>>> import numpy as np
>>> import numpy.linalg as la
>>> np.set_printoptions(precision=2, suppress=True, linewidth=140)
>>> arr = np.load("test17.npy")
>>> arr
array([[ -0.07, -18.45,   1.31,  38.85,  -1.07, -20.93,  -1.55, -20.11,   1.06],
       [  0.54, -17.62,  -1.26,  40.1 ,   0.05, -20.25,   2.52, -21.09,  -1.85],
       [  0.35, -18.99,   0.99,  40.03,   0.72, -19.43,   1.88, -19.58,  -1.17],
       [ -2.41, -21.06,  -1.84,  39.59,  -2.17, -19.04,  -0.51, -20.27,  -0.07],
       [ -0.58, -20.8 ,  -0.09,  39.96,  -1.19, -19.81,   0.03, -19.73,   0.88],
       [ -1.77, -19.79,  -0.9 ,  40.06,   0.39, -20.32,   0.52, -20.37,   0.11],
       [  0.25, -21.15,   0.34,  38.87,   0.68, -19.6 ,  -0.71, -18.55,  -1.52],
       [ -1.92, -22.01,  -0.34,  41.3 ,  -1.65, -19.54,  -0.7 , -21.12,  -0.26],
       [  1.35, -18.41,  -0.76,  39.61,   0.8 , -20.34,   1.71, -19.22,   1.89],
       [ -1.15, -18.31,  -0.33,  40.31,   1.39, -20.4 ,  -0.29, -19.18,  -1.11],
       [  2.09, -19.48,   1.32,  39.68,  -0.14, -18.69,   1.32, -18.67,  -1.09],
       [ -0.22, -17.94,   2.26,  38.16,  -0.42, -20.21,   1.97, -20.16,   0.77],
       [ -1.26, -19.88,  -0.25,  39.99,   0.9 , -20.55,   1.05, -19.91,   0.77],
       [ -1.17, -19.16,  -0.43,  40.93,  -0.37, -18.69,  -1.14, -20.1 ,   1.01],
       [ -0.02, -18.92,  -1.11,  40.31,  -0.38, -19.81,  -1.23, -18.54,  -0.42],
       [ -0.8 , -20.46,   1.08,  38.8 ,   1.08, -20.36,   1.78, -19.32,  -1.55],
       [ -0.22, -20.41,   1.21,  40.61,   1.26, -22.8 ,  -0.04, -19.36,  -0.11],
       [  0.31, -21.26,  -1.28,  38.13,   0.42, -19.87,   1.1 , -19.11,  -1.08],
       [ -1.6 , -20.54,   0.21,  39.63,   0.53, -20.52,   0.17, -17.95,   0.24],
       [ -0.03, -20.59,  -1.72,  40.65,  -0.16, -20.92,  -0.1 , -20.82,   0.54],
       [  1.66, -20.15,  -0.47,  39.14,   0.73, -18.1 ,  -0.19, -19.52,  -0.09],
       [  0.61, -20.25,  -0.82,  37.86,   0.35, -17.86,  -1.03, -20.53,  -0.62],
       [  0.88, -21.51,   1.58,  39.4 ,   0.6 , -16.62,  -2.71, -19.7 ,  -0.87],
       [  1.28, -20.78,   0.89,  39.94,  -0.52, -21.25,  -0.08, -21.28,  -0.2 ],
       [ -0.85, -19.37,  -0.52,  38.97,   0.09, -20.85,  -1.49, -19.81,  -1.28],
       [  1.97, -17.86,   0.03,  41.04,   1.6 , -20.76,  -0.24, -19.74,   0.68],
       [ -0.33, -19.53,  -0.62,  40.24,   0.05, -20.54,   0.73, -20.1 ,  -0.18]])
>>> D = la.norm(arr[:, None] - arr[None], axis=-1)
>>> np.unravel_index(D.round(6).argmax(), D.shape)
(np.int64(1), np.int64(22))
>>> (D + 1e9 * np.eye(27)).round(6).argmin(axis=1)
array([24,  2, 10,  7, 26, 12, 17,  3, 25, 24,  2,  2,  5,  4, 24,  2, 12,  6, 12, 26, 21, 20, 21, 26, 14,  8,  5])
>>> left, sv, VT = la.svd(arr)
>>> np.argmax(sv[:-1] / (sv[1:] + 1e-6)) + 1
np.int64(1)
>>> A2 = left[:, :1] @ np.diag(sv[:1]) @ VT[:1]
>>> np.round(np.abs(arr - A2).max(), 2)
np.float64(2.98)
>>> round(la.norm(arr - A2) / la.norm(arr), 2)
np.float64(0.06)
>>> rng = np.random.default_rng(48)
>>> A2 = arr + rng.integers(-2, 3, (27, 1)) @ rng.integers(-2, 3, (1, 9))
>>> A2
array([[  1.93, -22.45,   5.31,  36.85,   0.93, -16.93,  -3.55, -24.11,  -0.94],
       [  1.54, -19.62,   0.74,  39.1 ,   1.05, -18.25,   1.52, -23.09,  -2.85],
       [  0.35, -18.99,   0.99,  40.03,   0.72, -19.43,   1.88, -19.58,  -1.17],
       [ -2.41, -21.06,  -1.84,  39.59,  -2.17, -19.04,  -0.51, -20.27,  -0.07],
       [ -1.58, -18.8 ,  -2.09,  40.96,  -2.19, -21.81,   1.03, -17.73,   1.88],
       [ -1.77, -19.79,  -0.9 ,  40.06,   0.39, -20.32,   0.52, -20.37,   0.11],
       [  2.25, -25.15,   4.34,  36.87,   2.68, -15.6 ,  -2.71, -22.55,  -3.52],
       [ -2.92, -20.01,  -2.34,  42.3 ,  -2.65, -21.54,   0.3 , -19.12,   0.74],
       [ -0.65, -14.41,  -4.76,  41.61,  -1.2 , -24.34,   3.71, -15.22,   3.89],
       [ -2.15, -16.31,  -2.33,  41.31,   0.39, -22.4 ,   0.71, -17.18,  -0.11],
       [  0.09, -15.48,  -2.68,  41.68,  -2.14, -22.69,   3.32, -14.67,   0.91],
       [ -2.22, -13.94,  -1.74,  40.16,  -2.42, -24.21,   3.97, -16.16,   2.77],
       [ -2.26, -17.88,  -2.25,  40.99,  -0.1 , -22.55,   2.05, -17.91,   1.77],
       [ -1.17, -19.16,  -0.43,  40.93,  -0.37, -18.69,  -1.14, -20.1 ,   1.01],
       [  1.98, -22.92,   2.89,  38.31,   1.62, -15.81,  -3.23, -22.54,  -2.42],
       [ -0.8 , -20.46,   1.08,  38.8 ,   1.08, -20.36,   1.78, -19.32,  -1.55],
       [ -1.22, -18.41,  -0.79,  41.61,   0.26, -24.8 ,   0.96, -17.36,   0.89],
       [ -0.69, -19.26,  -3.28,  39.13,  -0.58, -21.87,   2.1 , -17.11,  -0.08],
       [ -3.6 , -16.54,  -3.79,  41.63,  -1.47, -24.52,   2.17, -13.95,   2.24],
       [  0.97, -22.59,   0.28,  39.65,   0.84, -18.92,  -1.1 , -22.82,  -0.46],
       [ -0.34, -16.15,  -4.47,  41.14,  -1.27, -22.1 ,   1.81, -15.52,   1.91],
       [  2.61, -24.25,   3.18,  35.86,   2.35, -13.86,  -3.03, -24.53,  -2.62],
       [  1.88, -23.51,   3.58,  38.4 ,   1.6 , -14.62,  -3.71, -21.7 ,  -1.87],
       [  3.28, -24.78,   4.89,  37.94,   1.48, -17.25,  -2.08, -25.28,  -2.2 ],
       [  0.15, -21.37,   1.48,  37.97,   1.09, -18.85,  -2.49, -21.81,  -2.28],
       [  1.97, -17.86,   0.03,  41.04,   1.6 , -20.76,  -0.24, -19.74,   0.68],
       [  1.67, -23.53,   3.38,  38.24,   2.05, -16.54,  -1.27, -24.1 ,  -2.18]])
>>> np.round(la.svd(A2 - arr, compute_uv=False), 2) + 0
array([33.67,  0.  ,  0.  ,  0.  ,  0.  ,  0.  ,  0.  ,  0.  ,  0.  ])
>>> la.matrix_rank(A2 - arr, tol=1e-8)
np.int64(1)
